$ ipython --no-banner

In [1]: import numpy as np

In [2]: from numpy import linalg as LA

In [3]: np.set_printoptions(suppress=True, linewidth=100)

In [4]: F = np.load("mat.npy")

In [5]: F
Out[5]: 
array([[ 5., -4.,  2.],
       [ 0.,  1., -8.],
       [ 0.,  9.,  4.]])

In [6]: out = LA.inv(F)

In [7]: np.round(LA.inv(out), 1)
Out[7]: 
array([[ 5., -4.,  2.],
       [-0.,  1., -8.],
       [ 0.,  9.,  4.]])

In [8]: np.round(LA.det(F) * out, 1)
Out[8]: 
array([[ 76.,  34.,  30.],
       [  0.,  20.,  40.],
       [ -0., -45.,   5.]])

In [9]: round(LA.det(F) * LA.det(out), 1)
Out[9]: np.float64(1.0)

In [10]: round(LA.slogdet(F)[0], 1)
Out[10]: np.float64(1.0)

In [11]: out.round(1) + 0
Out[11]: 
array([[ 0.2,  0.1,  0.1],
       [ 0. ,  0.1,  0.1],
       [ 0. , -0.1,  0. ]])

In [12]: np.round(LA.norm(F, axis=0), 1)
Out[12]: array([5. , 9.9, 9.2])

In [13]: F[0] @ F[1]
Out[13]: np.float64(-20.0)

In [14]: round(float(LA.norm(F, "nuc")), 1)
Out[14]: 23.5

In [15]: LA.norm(F, axis=1).argmax()
Out[15]: np.int64(2)

In [16]: round(LA.norm(F, 2), 1)
Out[16]: np.float64(10.7)

In [17]: np.round(LA.norm(F[0], 1), 1), np.round(LA.norm(F[0], np.inf), 1)
Out[17]: (np.float64(11.0), np.float64(5.0))

In [18]: round(float(LA.norm(F, 1)), 1), round(float(LA.norm(F, np.inf)), 1)
Out[18]: (14.0, 13.0)

In [19]: np.round(LA.norm(F) ** 2 / LA.norm(F, 2) ** 2, 1)
Out[19]: np.float64(1.8)
